In [1]: import numpy as np

In [2]: from numpy import linalg as LA

In [3]: np.set_printoptions(precision=3, suppress=True, linewidth=200, floatmode="fixed")

In [4]: tidy = lambda a: np.round(a, 3) + 0

In [5]: rng = np.random.default_rng(8)

In [6]: th = np.sort(rng.uniform(-2, 2, 14))

In [7]: K = np.c_[th, th ** 2, th ** 3] @ np.array([[3, -1, 0, -1, -3, 0], [0, 0, 2, -3, -2, 2], [0, -2, -1, -3, 2, -2]])

In [8]: print(tidy(K))
[[ -4.717   9.344   8.830   5.815  -7.999  12.716]
 [ -3.783   5.272   5.186   2.507  -3.408   7.192]
 [ -3.674   4.897   4.835   2.235  -2.998   6.671]
 [ -3.104   3.249   3.248   1.146  -1.252   4.356]
 [ -2.914   2.805   2.804   0.891  -0.806   3.721]
 [ -2.175   1.488   1.433   0.292   0.361   1.814]
 [ -2.076   1.355   1.290   0.250   0.455   1.621]
 [ -1.527   0.773   0.650   0.127   0.745   0.782]
 [ -1.307   0.601   0.462   0.114   0.762   0.545]
 [ -0.745   0.279   0.139   0.109   0.591   0.154]
 [ -0.252   0.085   0.015   0.065   0.237   0.015]
 [  3.463  -4.229   1.127  -9.763  -3.052  -0.411]
 [  4.439  -7.958   1.139 -17.764  -2.339  -2.100]
 [  5.847 -16.759   0.193 -35.560   1.364  -7.211]]

In [9]: # rank 3

In [10]: print(LA.matrix_rank(K, rtol=0.1))
3

In [11]: print(tidy(LA.norm(K, 2) / LA.norm(K)))
0.902

In [12]: print(LA.cond(K) > 100)
True

In [13]: print(np.argsort(-LA.norm(K, axis=0).round(6), kind="stable")[:3])
[3 1 5]

In [14]: arr = np.loadtxt("w.csv", delimiter=",")

In [15]: print(arr)
[[ 1.000  2.000  0.000  0.000  1.000  2.000]
 [ 1.000  3.000  2.000  2.000  2.000  3.000]
 [ 3.000  5.000  2.000  3.000  2.000  3.000]
 [ 4.000  6.000  3.000  4.000  4.000  5.000]
 [ 4.000  7.000  4.000  4.000  5.000  6.000]
 [ 6.000  8.000  4.000  4.000  7.000  7.000]
 [ 8.000 10.000  4.000  5.000  8.000  9.000]
 [ 9.000 11.000  6.000  6.000  8.000  9.000]
 [10.000 11.000  8.000  8.000 10.000  9.000]
 [11.000 13.000 10.000  9.000 10.000 10.000]
 [12.000 14.000 12.000  9.000 12.000 12.000]
 [13.000 14.000 13.000 11.000 14.000 14.000]
 [13.000 14.000 13.000 11.000 16.000 15.000]
 [15.000 16.000 13.000 12.000 17.000 15.000]]

In [16]: vec = np.array([1, 0, 1, 2, 3, 0])

In [17]: target = arr @ vec

In [18]: print(tidy(LA.pinv(arr) @ arr))
[[1.000 0.000 0.000 0.000 0.000 0.000]
 [0.000 1.000 0.000 0.000 0.000 0.000]
 [0.000 0.000 1.000 0.000 0.000 0.000]
 [0.000 0.000 0.000 1.000 0.000 0.000]
 [0.000 0.000 0.000 0.000 1.000 0.000]
 [0.000 0.000 0.000 0.000 0.000 1.000]]

In [19]: print(target)
[  4.000  13.000  17.000  27.000  31.000  39.000  46.000  51.000  64.000  69.000  78.000  90.000  96.000 103.000]

In [20]: print(tidy(LA.lstsq(arr, target)[0]))
[1.000 0.000 1.000 2.000 3.000 0.000]

In [21]: print(tidy(LA.solve(arr.T @ arr, arr.T @ target)))
[1.000 0.000 1.000 2.000 3.000 0.000]

In [22]: target = target + 0.1 * rng.normal(size=14)

In [23]: print(tidy(target))
[  3.935  13.061  16.996  27.144  30.916  38.970  46.036  51.026  63.836  69.036  77.988  89.976  95.984 103.022]

In [24]: beta, *_ = LA.lstsq(arr, target)

In [25]: print([round(float(LA.norm(LA.solve(arr.T @ arr + lam * np.eye(6), arr.T @ target))), 2) for lam in (0, 1, 10, 100)])
[3.86, 3.61, 3.12, 2.73]

In [26]: print(tidy(arr.T @ (target - arr @ beta)))
[0.000 0.000 0.000 0.000 0.000 0.000]

In [27]: print(tidy(LA.norm(target - arr @ beta)))
0.241

In [28]: cent = arr[[4, 9]].astype(float)

In [29]: for _ in range(5):
    ...:     labels = LA.norm(arr[:, None] - cent, axis=-1).argmin(axis=1)
    ...:     cent = np.array([arr[labels == j].mean(axis=0) for j in range(2)])
    ...: 

In [30]: print(labels)
[0 0 0 0 0 0 0 1 1 1 1 1 1 1]

In [31]: print(tidy(cent))
[[ 3.857  5.857  2.714  3.143  4.143  5.000]
 [11.857 13.286 10.714  9.429 12.429 12.000]]

In [32]: print(tidy(cent[1] - cent[0]))
[8.000 7.429 8.000 6.286 8.286 7.000]

In [33]: Xs = (arr - arr.mean(axis=0)) / arr.std(axis=0)

In [34]: print(np.argwhere(np.abs(Xs) > 2))
[]

In [35]: beta = LA.lstsq(np.delete(Xs, 1, axis=1), Xs[:, 1])[0]

In [36]: print(tidy(1 - np.var(Xs[:, 1] - np.delete(Xs, 1, axis=1) @ beta)))
0.989

In [37]: mat = np.load("dump.npy")

In [38]: print(mat)
[[  1   0   0   2  -1   0   1]
 [  1   1   0  -1  -2  -2   0]
 [  6   5   0  -3 -11 -10   1]]

In [39]: print(LA.lstsq(mat[:-1].T, mat[-1])[2])
2

In [40]: print(tidy(mat @ LA.pinv(mat) @ mat))
[[  1.000   0.000   0.000   2.000  -1.000   0.000   1.000]
 [  1.000   1.000   0.000  -1.000  -2.000  -2.000   0.000]
 [  6.000   5.000   0.000  -3.000 -11.000 -10.000   1.000]]

In [41]: print(tidy(LA.norm(mat, 2) / LA.norm(mat)))
0.989

In [42]: print(LA.cond(mat) > 100)
True

In [43]: m1 = np.array([[3, 0, 3, 2, 3, 1],
    ...:     [0, 0, 0, 0, 0, 3],
    ...:     [1, 3, 2, 3, 1, 0],
    ...:     [0, 0, 0, 3, 0, 3],
    ...:     [1, 1, 1, 3, 0, 0],
    ...:     [1, 1, 0, 1, 2, 2],
    ...:     [1, 1, 1, 3, 2, 3]]) * (rng.random((7, 6)) < 0.3)

In [44]: print(m1)
[[0 0 0 2 3 0]
 [0 0 0 0 0 3]
 [0 0 0 3 0 0]
 [0 0 0 3 0 0]
 [0 0 1 0 0 0]
 [0 1 0 1 0 0]
 [0 1 0 0 2 0]]

In [45]: # looks like rank 5

In [46]: print(tidy(np.trace(LA.pinv(m1) @ m1)))
5.0

In [47]: print(np.unique(m1.round(6), axis=0).shape)
(6, 6)
